>>> import numpy as np
>>> import numpy.linalg as la
>>> np.set_printoptions(precision=3, suppress=True, linewidth=160, legacy="1.25")
>>> mat = np.load("sample16.npy")
>>> print(mat)
[[ 9 -9]
 [ 6 -6]]
>>> rank = la.matrix_rank(mat)
>>> print(rank)
1
>>> null = la.svd(mat)[2][rank:].T
>>> print(null @ null.T)
[[0.5 0.5]
 [0.5 0.5]]
>>> print(np.allclose(mat @ null, 0))
True
>>> print([int(la.matrix_rank(mat[:, :j + 1])) for j in range(2)])
[1, 1]
>>> x0 = np.array([5, 9])
>>> a = np.maximum(mat @ x0, 0)
>>> print(np.maximum(mat @ (3 * x0), 0))
[0 0]
>>> print(np.maximum(mat @ x0, 0) - np.maximum(-mat @ x0, 0))
[-36 -24]
>>> u = np.array([4, 8, 2])
>>> rng = np.random.default_rng(30)
>>> A = np.outer(rng.normal(size=16), u) + 0.3 * rng.normal(size=(16, 3))
>>> print(A)
[[ 6.668 13.139  3.123]
 [ 2.917  6.069  0.989]
 [-3.787 -7.916 -2.187]
 [-1.322 -1.763 -0.271]
 [-1.305 -2.567 -0.742]
 [ 9.404 18.552  4.565]
 [-4.096 -7.584 -1.363]
 [ 5.553 11.604  2.544]
 [ 0.152  0.9    0.272]
 [ 4.2    8.291  1.949]
 [ 0.255 -0.049  0.204]
 [ 1.706  3.218  0.852]
 [ 1.748  4.092  1.157]
 [ 0.294  1.639  0.269]
 [ 2.22   4.739  1.048]
 [ 0.741  2.919  0.38 ]]
>>> x0 = np.array([3, 3, 3])
>>> target = A @ x0
>>> print(la.solve(A.T @ A, A.T @ target))
[3. 3. 3.]
>>> print(la.lstsq(A, target)[0])
[3. 3. 3.]
>>> target = target + 0.1 * rng.normal(size=16)
>>> print(target)
[ 68.83   29.79  -41.648  -9.961 -13.785  97.388 -39.121  59.064   4.09   43.36    1.42   17.347  20.883   6.518  24.142  12.026]
>>> c, *_ = la.lstsq(A, target)
>>> print(c.round())
[3. 3. 3.]
>>> print([round(float(la.norm(la.solve(A.T @ A + lam * np.eye(3), A.T @ target))), 2) for lam in (0, 1, 10, 100)])
[5.26, 4.71, 4.52, 4.21]
